$ ipython --no-banner

In [1]: import numpy as np

In [2]: from numpy import linalg as LA

In [3]: np.set_printoptions(suppress=True, linewidth=100)

In [4]: arr = np.load("out10.npy")

In [5]: arr
Out[5]: 
array([[ 1,  1, -1, -1, -1, -1,  1,  1],
       [ 1,  1,  1,  1, -1, -1, -1, -1]])

In [6]: def softmax(z):
   ...:     e = np.exp(z - z.max(axis=-1, keepdims=True))
   ...:     return e / e.sum(axis=-1, keepdims=True)
   ...: 

In [7]: np.round(softmax(10 * arr[0]), 1) + 0
Out[7]: array([0.2, 0.2, 0. , 0. , 0. , 0. , 0.2, 0.2])

In [8]: np.round(softmax(arr).sum(axis=1), 1)
Out[8]: array([1., 1.])

In [9]: np.round(softmax(arr[0]), 1) + 0
Out[9]: array([0.2, 0.2, 0. , 0. , 0. , 0. , 0.2, 0.2])

In [10]: S = arr @ arr.T / np.sqrt(8)

In [11]: np.round(softmax(S)[0] @ arr, 1)
Out[11]: array([ 1. ,  1. , -0.9, -0.9, -1. , -1. ,  0.9,  0.9])

In [12]: softmax(S).round(6).argmax(axis=1)
Out[12]: array([0, 1])

In [13]: rng = np.random.default_rng(174)

In [14]: B = arr + rng.integers(-2, 3, (2, 1)) @ rng.integers(-2, 3, (1, 8))

In [15]: B
Out[15]: 
array([[ 3, -1,  0, -3, -3, -1, -1,  3],
       [-3,  5, -1,  5,  3, -1,  3, -5]])

In [16]: np.round(LA.svd(B - arr, compute_uv=False), 1) + 0
Out[16]: array([11.2,  0. ])

In [17]: LA.matrix_rank(B - arr, tol=1e-8)
Out[17]: np.int64(1)

In [18]: np.abs(B - arr).sum(axis=1)
Out[18]: array([13, 26])

In [19]: LA.norm(B, axis=1).argmax()
Out[19]: np.int64(1)

In [20]: round(float(LA.norm(B[0] - B[1])), 1)
Out[20]: 15.9

In [21]: np.round(LA.norm(B, axis=1), 1)
Out[21]: array([ 6.2, 10.2])

In [22]: round(LA.norm(B, "nuc"), 1)
Out[22]: np.float64(14.4)

In [23]: np.round(LA.norm(B) ** 2 / LA.norm(B, 2) ** 2, 1)
Out[23]: np.float64(1.1)

In [24]: E = np.load("run2.npy")

In [25]: E
Out[25]: 
array([[-5.1,  2.4, -1.5],
       [ 5.3,  5.1, -4.2],
       [ 2.2,  3. , -2.5],
       [ 1. , -2.7,  0.5],
       [ 0.4,  1.7,  3.9],
       [ 0.9,  1.8, -3.6],
       [ 3.3,  1.5,  1.1],
       [-1.8, -4.8,  4.9],
       [-3.7, -1.2,  4.4],
       [-3.8, -0.1, -5.7],
       [-1.5, -4.7,  5.6],
       [-0.3,  5.4, -5.9],
       [ 0.1,  0.1,  2.3]])

In [26]: cov = np.cov(E, rowvar=False)

In [27]: np.argsort(-E.std(axis=0).round(6), kind="stable")
Out[27]: array([2, 1, 0])

In [28]: np.round(np.polyfit(E[:, 1], E[:, 2], 1), 1)
Out[28]: array([-0.9,  0.5])

In [29]: np.round(E.std(axis=0), 1)
Out[29]: array([2.8, 3.1, 4. ])

In [30]: round(float(np.corrcoef(E[:, 1], E[:, 2])[0, 1]), 1)
Out[30]: -0.7

In [31]: np.round(LA.eigvalsh(cov)[::-1], 1)
Out[31]: array([25.2,  8.3,  2.9])

In [32]: np.round(np.corrcoef(E.T), 1)
Out[32]: 
array([[ 1. ,  0.4, -0.2],
       [ 0.4,  1. , -0.7],
       [-0.2, -0.7,  1. ]])

In [33]: D = LA.norm(E[:, None] - E[None], axis=-1)

In [34]: np.round(LA.norm(E, axis=1), 1)
Out[34]: array([5.8, 8.5, 4.5, 2.9, 4.3, 4.1, 3.8, 7.1, 5.9, 6.9, 7.5, 8. , 2.3])

In [35]: np.flatnonzero(D[12] < D.mean() / 2)
Out[35]: array([ 3,  4, 12])

In [36]: np.round(LA.norm(E - E.mean(axis=0), axis=1), 1)
Out[36]: array([5.4, 8.3, 4.2, 3.5, 4.2, 3.9, 3.8, 7.5, 5.9, 6.7, 7.8, 7.6, 2.4])

In [37]: D.mean(axis=1).argmax()
Out[37]: np.int64(1)

In [38]: (D + 1e9 * np.eye(13)).round(6).argmin(axis=1)
Out[38]: array([ 9,  2,  5, 12, 12,  2, 12, 10,  7,  0,  7,  5,  4])

In [39]: D[:5, :5].round(1)
Out[39]: 
array([[ 0. , 11.1,  7.4,  8.2,  7.7],
       [11.1,  0. ,  4.1, 10.1, 10.1],
       [ 7.4,  4.1,  0. ,  6.6,  6.8],
       [ 8.2, 10.1,  6.6,  0. ,  5.6],
       [ 7.7, 10.1,  6.8,  5.6,  0. ]])

In [40]: B = np.c_[E[:, :1] @ np.array([[0]]), np.array([-7, -3, 3, 0, -1, 7, 6, -5, -1, 0, -5, -1, -6])]

In [41]: B
Out[41]: 
array([[ 0., -7.],
       [ 0., -3.],
       [ 0.,  3.],
       [ 0.,  0.],
       [ 0., -1.],
       [ 0.,  7.],
       [ 0.,  6.],
       [ 0., -5.],
       [ 0., -1.],
       [ 0.,  0.],
       [ 0., -5.],
       [ 0., -1.],
       [ 0., -6.]])

In [42]: np.round(LA.norm(LA.qr(E)[0].T @ B, axis=0) ** 2 / ((B ** 2).sum(axis=0) + 1e-12), 1)
Out[42]: array([0. , 0.3])

In [43]: LA.matrix_rank(np.c_[E, B])
Out[43]: np.int64(4)

In [44]: LA.matrix_rank(B)
Out[44]: np.int64(1)

In [45]: np.round(LA.norm(B - E @ LA.lstsq(E, B)[0], axis=0), 1)
Out[45]: array([ 0. , 13.1])
